% ipython --no-banner

In [1]: import numpy as np

In [2]: np.set_printoptions(precision=2, suppress=True, linewidth=120, legacy="1.25")

In [3]: K = np.array([[-5, 5, 9, -1, -4, -5, 0, 5, -5, -2, -8, 0, 5, 7, -1],
   ...:     [5, 1, -6, 9, -4, -3, -5, -3, -4, -4, 5, -4, -6, 3, 2],
   ...:     [7, 9, -1, 8, 4, -3, -4, -6, 5, -5, -2, -2, 6, 3, -3],
   ...:     [8, -1, 6, 0, -9, 2, -5, -9, -8, 5, -8, -2, -6, 9, -7],
   ...:     [9, 6, -9, -2, -6, 6, 2, -2, 4, -2, 5, 4, -5, -9, -8],
   ...:     [0, 2, 4, -3, 6, -6, -4, 5, -8, -7, 6, -1, -9, 8, 2],
   ...:     [7, 4, 7, -5, -6, 0, 0, -4, -1, -5, 6, -5, 8, 3, 0]])

In [4]: K
Out[4]: 
array([[-5,  5,  9, -1, -4, -5,  0,  5, -5, -2, -8,  0,  5,  7, -1],
       [ 5,  1, -6,  9, -4, -3, -5, -3, -4, -4,  5, -4, -6,  3,  2],
       [ 7,  9, -1,  8,  4, -3, -4, -6,  5, -5, -2, -2,  6,  3, -3],
       [ 8, -1,  6,  0, -9,  2, -5, -9, -8,  5, -8, -2, -6,  9, -7],
       [ 9,  6, -9, -2, -6,  6,  2, -2,  4, -2,  5,  4, -5, -9, -8],
       [ 0,  2,  4, -3,  6, -6, -4,  5, -8, -7,  6, -1, -9,  8,  2],
       [ 7,  4,  7, -5, -6,  0,  0, -4, -1, -5,  6, -5,  8,  3,  0]])

In [5]: Y = K / np.sqrt((K ** 2).mean(axis=1, keepdims=True))

In [6]: np.linalg.norm(Y, axis=1)
Out[6]: array([3.87, 3.87, 3.87, 3.87, 3.87, 3.87, 3.87])

In [7]: np.linalg.matrix_rank(Y) == np.linalg.matrix_rank(K)
Out[7]: True

In [8]: np.linalg.matrix_rank(K - K.mean(axis=1, keepdims=True))
Out[8]: 7

In [9]: Y[0]
Out[9]: array([-1.01,  1.01,  1.82, -0.2 , -0.81, -1.01,  0.  ,  1.01, -1.01, -0.4 , -1.62,  0.  ,  1.01,  1.42, -0.2 ])
